>>> import numpy as np
>>> from numpy import linalg as LA
>>> np.set_printoptions(suppress=True, linewidth=140)
>>> def tidy(a):
...     return np.round(a, 2) + 0
... 
>>> feats = np.loadtxt("out7.csv", delimiter=",")
>>> tidy(feats)
array([[-3.89, -2.98, -0.99],
       [ 1.63, -3.13,  3.54],
       [-3.14, -3.88,  0.25],
       [ 4.11,  2.34,  1.62],
       [ 1.32, -3.37,  3.45],
       [ 3.71, -0.48,  3.31],
       [-3.74, -3.25, -0.67],
       [-2.32,  2.51, -3.65],
       [-3.5 , -3.56, -0.26],
       [-2.63,  2.18, -3.65],
       [ 3.64, -0.64,  3.37]])
>>> # rows and columns are dependent
>>> left, sig, Vt = LA.svd(feats)
>>> tidy(sig)
array([12.78, 10.56,  0.  ])
>>> other = left[:, :2] @ np.diag(sig[:2]) @ Vt[:2]
>>> tidy(other)
array([[-3.89, -2.98, -0.99],
       [ 1.63, -3.13,  3.54],
       [-3.14, -3.88,  0.25],
       [ 4.11,  2.34,  1.62],
       [ 1.32, -3.37,  3.45],
       [ 3.71, -0.48,  3.31],
       [-3.74, -3.25, -0.67],
       [-2.32,  2.51, -3.65],
       [-3.5 , -3.56, -0.26],
       [-2.63,  2.18, -3.65],
       [ 3.64, -0.64,  3.37]])
>>> tidy(LA.norm(feats - other) / LA.norm(feats))
np.float64(0.0)
>>> left, sig, Vt = LA.svd(other)
>>> vecs = Vt[:(sig > 1e-8).sum()]
>>> rng = np.random.default_rng(87)
>>> x0 = other[8] + -3 * other[9] + rng.integers(2) * np.eye(3)[2]
>>> tidy(x0)
array([  4.38, -10.1 ,  11.7 ])
>>> np.allclose(vecs.T @ vecs @ x0, x0)
False
>>> tidy(np.diag(vecs.T @ vecs))
array([0.7 , 0.76, 0.53])
>>> left, sig, Vt = LA.svd(feats)
>>> vecs = Vt[:(sig > 1e-8).sum()]
>>> x0 = feats[3] + -1 * feats[0] + rng.integers(2) * np.eye(3)[1]
>>> tidy(x0)
array([8.  , 6.32, 2.6 ])
>>> np.allclose(vecs.T @ vecs @ x0, x0)
False
>>> tidy(vecs.T @ vecs)
array([[ 0.7 ,  0.27,  0.37],
       [ 0.27,  0.76, -0.33],
       [ 0.37, -0.33,  0.53]])
>>> LA.matrix_rank(np.vstack([feats, x0]))
np.int64(3)
>>> cov = np.cov(feats, rowvar=False)
>>> tidy(np.median(feats, axis=0))
array([-2.32, -2.98,  0.25])
>>> tidy(cov)
array([[10.98,  2.66,  6.89],
       [ 2.66,  6.7 , -2.65],
       [ 6.89, -2.65,  7.39]])
>>> M = np.array([[-2, 2, -2, 2, -2, 2],
...     [2, 1, 2, 1, 2, 1],
...     [0, -1, 0, -1, 0, -1],
...     [-2, 2, -2, 2, -2, 2],
...     [2, 1, 2, 1, 2, 1],
...     [0, -1, 0, -1, 0, -1]])
>>> left, sig, Vt = LA.svd(M)
>>> tidy(sig)
array([7.44, 5.35, 0.  , 0.  , 0.  , 0.  ])
>>> np.argmax(sig[:-1] / (sig[1:] + 1e-6)) + 1
np.int64(2)
>>> other = left[:, :2] @ np.diag(sig[:2]) @ Vt[:2]
>>> tidy(other)
array([[-2.,  2., -2.,  2., -2.,  2.],
       [ 2.,  1.,  2.,  1.,  2.,  1.],
       [ 0., -1.,  0., -1.,  0., -1.],
       [-2.,  2., -2.,  2., -2.,  2.],
       [ 2.,  1.,  2.,  1.,  2.,  1.],
       [ 0., -1.,  0., -1.,  0., -1.]])
>>> tidy(np.abs(M - other).max())
np.float64(0.0)
>>> f = np.array([0, 0])
>>> np.convolve(M[3], f)
array([0, 0, 0, 0, 0, 0, 0])
>>> w1 = np.array([[5, 8, 4, 8, 2, 6],
...     [8, 1, 6, 4, 5, 0],
...     [3, 2, 4, 7, 9, 2],
...     [1, 2, 1, 1, 0, 3],
...     [1, 6, 1, 3, 5, 3],
...     [1, 4, 3, 8, 2, 3]])
>>> c = np.array([0, 1, 2, 0, 1, 1])
>>> H = np.maximum(M @ w1 + c, 0)
>>> H
array([[ 2,  0,  4,  0,  0,  0],
       [28, 40, 30, 49, 40, 29],
       [ 0,  0,  0,  0,  0,  0],
       [ 2,  0,  4,  0,  0,  0],
       [28, 40, 30, 49, 40, 29],
       [ 0,  0,  0,  0,  0,  0]])
>>> tidy((H > 0).mean(axis=0))
array([0.67, 0.33, 0.67, 0.33, 0.33, 0.33])
>>> (H > 0).astype(int)
array([[1, 0, 1, 0, 0, 0],
       [1, 1, 1, 1, 1, 1],
       [0, 0, 0, 0, 0, 0],
       [1, 0, 1, 0, 0, 0],
       [1, 1, 1, 1, 1, 1],
       [0, 0, 0, 0, 0, 0]])
>>> C = np.array([[-8, -8], [5, 8], [5, 2], [2, -3], [5, -4], [-2, -4]])
>>> w1 @ C
array([[ 34, -24],
       [  4, -76],
       [ 61, -65],
       [  3,  -5],
       [ 52,   1],
       [ 47, -14]])
>>> (H @ C).round(6).argmax(axis=1)
array([0, 0, 0, 0, 0, 0])
